In [1]: import numpy as np

In [2]: np.set_printoptions(precision=2, suppress=True, linewidth=160)

In [3]: J = np.loadtxt("arr.csv", delimiter=",")

In [4]: J.round(2) + 0
Out[4]: 
array([[ 0.29, -0.03, -0.1 ,  0.02,  0.24, -0.04, -0.25,  0.21,  0.17,  0.02,  0.03,  0.  ],
       [-0.03,  0.61,  0.03,  0.  ,  0.06, -0.31,  0.2 ,  0.08,  0.02,  0.16,  0.01,  0.26],
       [-0.1 ,  0.03,  0.85,  0.21, -0.15,  0.05, -0.15, -0.02,  0.06,  0.03,  0.05,  0.14],
       [ 0.02,  0.  ,  0.21,  0.68,  0.24, -0.11,  0.15,  0.03, -0.03, -0.1 , -0.04, -0.26],
       [ 0.24,  0.06, -0.15,  0.24,  0.64, -0.03, -0.09, -0.19,  0.06, -0.09,  0.13,  0.14],
       [-0.04, -0.31,  0.05, -0.11, -0.03,  0.43,  0.12, -0.07,  0.21, -0.17,  0.2 ,  0.05],
       [-0.25,  0.2 , -0.15,  0.15, -0.09,  0.12,  0.71, -0.02,  0.12, -0.1 ,  0.08, -0.03],
       [ 0.21,  0.08, -0.02,  0.03, -0.19, -0.07, -0.02,  0.85,  0.05, -0.16,  0.1 , -0.04],
       [ 0.17,  0.02,  0.06, -0.03,  0.06,  0.21,  0.12,  0.05,  0.83,  0.16, -0.15,  0.01],
       [ 0.02,  0.16,  0.03, -0.1 , -0.09, -0.17, -0.1 , -0.16,  0.16,  0.66,  0.17, -0.25],
       [ 0.03,  0.01,  0.05, -0.04,  0.13,  0.2 ,  0.08,  0.1 , -0.15,  0.17,  0.85,  0.01],
       [ 0.  ,  0.26,  0.14, -0.26,  0.14,  0.05, -0.03, -0.04,  0.01, -0.25,  0.01,  0.6 ]])

In [5]: rank = np.linalg.matrix_rank(J)

In [6]: rank
Out[6]: np.int64(8)

In [7]: N = np.linalg.svd(J)[2][rank:].T

In [8]: [int(np.linalg.matrix_rank(J[:i])) for i in range(1, len(J) + 1)]
Out[8]: [1, 2, 3, 4, 5, 6, 7, 8, 8, 8, 8, 8]

In [9]: N.shape
Out[9]: (12, 4)

In [10]: [int(np.linalg.matrix_rank(np.delete(J, i, axis=0))) for i in range(12)]
Out[10]: [8, 8, 8, 8, 8, 8, 8, 8, 8, 8, 8, 8]
